$ python -q
>>> import numpy as np
>>> from numpy import linalg as LA
>>> np.set_printoptions(precision=3, suppress=True, linewidth=160, floatmode="fixed")
>>> ang = np.deg2rad(72)
>>> K = np.eye(5)
>>> K[np.ix_([4, 1], [4, 1])] = [[np.cos(ang), -np.sin(ang)], [np.sin(ang), np.cos(ang)]]
>>> K
array([[ 1.000,  0.000,  0.000,  0.000,  0.000],
       [ 0.000,  0.309,  0.000,  0.000,  0.951],
       [ 0.000,  0.000,  1.000,  0.000,  0.000],
       [ 0.000,  0.000,  0.000,  1.000,  0.000],
       [ 0.000, -0.951,  0.000,  0.000,  0.309]])
>>> round(LA.det(K), 3)
np.float64(1.0)
>>> K @ K
array([[ 1.000,  0.000,  0.000,  0.000,  0.000],
       [ 0.000, -0.809,  0.000,  0.000,  0.588],
       [ 0.000,  0.000,  1.000,  0.000,  0.000],
       [ 0.000,  0.000,  0.000,  1.000,  0.000],
       [ 0.000, -0.588,  0.000,  0.000, -0.809]])
>>> out = np.array([[-1, 3], [3, -2], [2, -3], [-1, 2], [3, 3]])
>>> LA.matrix_rank(np.vstack([K, out.T]))
np.int64(5)
>>> np.einsum("ij->j", K)
array([ 1.000, -0.642,  1.000,  1.000,  1.260])
>>> LA.matrix_rank(K @ out)
np.int64(2)
>>> mat = np.load("block16.npy")
>>> mat
array([[0.375, 0.250, 0.375],
       [0.167, 0.667, 0.167],
       [0.143, 0.286, 0.571]])
>>> vec = np.array([-5, 5, -4])
>>> target = mat @ vec
>>> target
array([-2.125,  1.833, -1.571])
>>> LA.solve(mat, mat[:, 0])
array([1.000, 0.000, 0.000])
>>> LA.solve(mat, target)
array([-5.000,  5.000, -4.000])
>>> rng = np.random.default_rng(760154)
>>> z = rng.permutation(3)
>>> z
array([2, 0, 1])
>>> out = mat[z][:, z]
>>> round(np.trace(out), 3)
np.float64(1.613)
>>> np.allclose(out, mat)
False
>>> np.round(LA.det(out), 3), round(LA.det(mat[z]), 3)
(np.float64(0.089), np.float64(0.089))
>>> q, R = LA.qr(mat)
>>> np.round(q.T @ q, 3) + 0
array([[1.000, 0.000, 0.000],
       [0.000, 1.000, 0.000],
       [0.000, 0.000, 1.000]])
>>> q
array([[-0.863,  0.459, -0.211],
       [-0.384, -0.867, -0.317],
       [-0.329, -0.193,  0.925]])
>>> np.abs(np.diag(R))
array([0.435, 0.519, 0.396])
>>> W0 = np.load("layer12.npy")
>>> W0
array([[ 0.000,  0.000,  0.000,  0.000],
       [ 0.000,  0.000, -1.000, -1.000],
       [ 0.000, -1.000,  0.000, -1.000],
       [ 0.000, -1.000, -1.000,  0.000]])
>>> # 2 blocks once reordered
>>> np.flatnonzero(LA.matrix_power((W0 != 0) + (W0.T != 0) + np.eye(4), 4)[2])
array([1, 2, 3])
>>> round(LA.det(W0), 3)
np.float64(0.0)
>>> np.sort(LA.eigvals(W0).real)
array([-2.000,  0.000,  1.000,  1.000])
>>> (W0 != 0).astype(int)
array([[0, 0, 0, 0],
       [0, 0, 1, 1],
       [0, 1, 0, 1],
       [0, 1, 1, 0]])
>>> round(LA.det(K[::-1]), 3)
np.float64(1.0)
>>> w1 = np.array([[0, 2], [1, 2], [2, 2], [1, 3]])
>>> coef = np.array([3, -1])
>>> hid = np.maximum(W0 @ w1 + coef, 0)
>>> (hid > 0).astype(int)
array([[1, 0],
       [0, 0],
       [1, 0],
       [0, 0]])
>>> hid
array([[3.000, 0.000],
       [0.000, 0.000],
       [1.000, 0.000],
       [0.000, 0.000]])
>>> LA.matrix_rank(hid)
np.int64(1)
>>> W2 = np.array([[2, -2, -3], [0, -2, 2]])
>>> (hid @ W2).round(6).argmax(axis=1)
array([0, 0, 0, 0])
>>> w1 @ W2
array([[ 0, -4,  4],
       [ 2, -6,  1],
       [ 4, -8, -2],
       [ 2, -8,  3]])
>>> hid @ W2
array([[ 6.000, -6.000, -9.000],
       [ 0.000,  0.000,  0.000],
       [ 2.000, -2.000, -3.000],
       [ 0.000,  0.000,  0.000]])
>>> r = LA.matrix_rank(hid)
>>> r
np.int64(1)
>>> N = LA.svd(hid)[2][r:].T
>>> N.shape
(2, 1)
>>> [int(LA.matrix_rank(hid[:i])) for i in range(1, len(hid) + 1)]
[1, 1, 1, 1]
>>> np.argsort(-LA.norm(W0, axis=0).round(6), kind="stable")[:3]
array([1, 2, 3])
>>> LA.matrix_rank(W0, rtol=0.1)
np.int64(3)
>>> E = np.array([[3, 0, 0], [2, 4, 0], [0, 4, 5]])
>>> hat = np.triu(np.array([[2, 1, 3], [0, 3, 1], [0, 2, 3]]), 1) + np.eye(3)
>>> out = hat @ E @ LA.inv(hat)
>>> np.poly(out)
array([  1.000, -12.000,  47.000, -60.000])
>>> out
array([[  5.000,  11.000, -11.000],
       [  2.000,   6.000,  -7.000],
       [  0.000,   4.000,   1.000]])
>>> LA.matrix_rank(out)
np.int64(3)
>>> hat @ E - E @ hat
array([[ 2.000, 13.000,  6.000],
       [ 0.000,  2.000, -5.000],
       [ 0.000,  0.000, -4.000]])
>>> round(float(LA.det(out)), 3)
60.0
>>> np.trace(out), np.trace(E)
(np.float64(12.0), np.int64(12))
>>> LA.eigvals(E)
array([5.000, 4.000, 3.000])
>>> round(float(LA.det(E.T)), 3)
60.0
>>> np.poly(E)
array([  1.000, -12.000,  47.000, -60.000])
>>> np.einsum("ij,ji->", E, E)
np.int64(50)
>>> vals, evecs = LA.eig(E)
>>> np.sort(LA.eigvals(LA.inv(E)))
array([0.200, 0.250, 0.333])
>>> E @ evecs[:, 0] - vals[0] * evecs[:, 0]
array([0.000, 0.000, 0.000])
>>> np.sort(LA.eigvals(E.T))
array([3.000, 4.000, 5.000])
>>> M = np.minimum.outer(np.arange(1, 5), np.arange(1, 5)) * 2
>>> M
array([[2, 2, 2, 2],
       [2, 4, 4, 4],
       [2, 4, 6, 6],
       [2, 4, 6, 8]])
>>> vec = np.array([2, 2, 0, 2, 1])
>>> target = K @ vec
>>> target
array([ 2.000,  1.569,  0.000,  2.000, -1.593])
>>> LA.solve(K, K[:, 2])
array([ 0.000, -0.000,  1.000,  0.000,  0.000])
>>> LA.solve(K.T, K[3])
array([ 0.000,  0.000,  0.000,  1.000, -0.000])
>>> LA.solve(K, 2 * target)
array([4.000, 4.000, 0.000, 4.000, 2.000])
>>> low = LA.cholesky(M)
>>> round(float(np.prod(np.diag(low)) ** 2), 3), np.round(LA.det(M), 3)
(16.0, np.float64(16.0))
>>> low
array([[1.414, 0.000, 0.000, 0.000],
       [1.414, 1.414, 0.000, 0.000],
       [1.414, 1.414, 1.414, 0.000],
       [1.414, 1.414, 1.414, 1.414]])
>>> M / np.sqrt(np.outer(np.diag(M), np.diag(M)))
array([[1.000, 0.707, 0.577, 0.500],
       [0.707, 1.000, 0.816, 0.707],
       [0.577, 0.816, 1.000, 0.866],
       [0.500, 0.707, 0.866, 1.000]])
>>> low @ low.T
array([[2.000, 2.000, 2.000, 2.000],
       [2.000, 4.000, 4.000, 4.000],
       [2.000, 4.000, 6.000, 6.000],
       [2.000, 4.000, 6.000, 8.000]])
>>> vals, evecs = LA.eig(M)
>>> np.sort(LA.eigvals(M.T))
array([ 0.566,  0.852,  2.000, 16.582])
>>> np.sort(LA.eigvals(M @ M))
array([  0.321,   0.726,   4.000, 274.953])
>>> J = np.load("test9.npy")
>>> J
array([[  0,   0,   0,   0,  24,   6],
       [  0,   0,   0, -21, -24, -12],
       [  0,   0,   0,  -9, -24,  -3],
       [  0, -16,  -4,   0, -24,  -6],
       [ 14,  16,   8,  21,  24,  12],
       [  6,  16,   2,   9,  24,   3]])
>>> G = J.T @ J
>>> LA.eigvalsh(G)[::-1]
array([5001.716,  440.432,  436.863,   40.918,   38.468,    3.603])
>>> LA.matrix_power(J, 4)
array([[ 64836,  -2304,  10260, -97254,   3456, -15390],
       [  3564,  50112,  15084,  -5346, -75168, -22626],
       [-21582,  27072,   3978,  32373, -40608,  -5967],
       [ 64836,  -2304,  10260, 162090,  -5760,  25650],
       [  3564,  50112,  15084,   8910, 125280,  37710],
       [-21582,  27072,   3978, -53955,  67680,   9945]])
>>> np.allclose(J @ J.T, J.T @ J)
False
>>> round(float(np.abs(LA.eigvals(J)).max()), 3)
18.58
>>> (J - J.T) / 2
array([[  0.000,   0.000,   0.000,   0.000,   5.000,   0.000],
       [  0.000,   0.000,   0.000,  -2.500, -20.000, -14.000],
       [  0.000,   0.000,   0.000,  -2.500, -16.000,  -2.500],
       [  0.000,   2.500,   2.500,   0.000, -22.500,  -7.500],
       [ -5.000,  20.000,  16.000,  22.500,   0.000,  -6.000],
       [  0.000,  14.000,   2.500,   7.500,   6.000,   0.000]])
>>> np.trace(J)
np.int64(27)
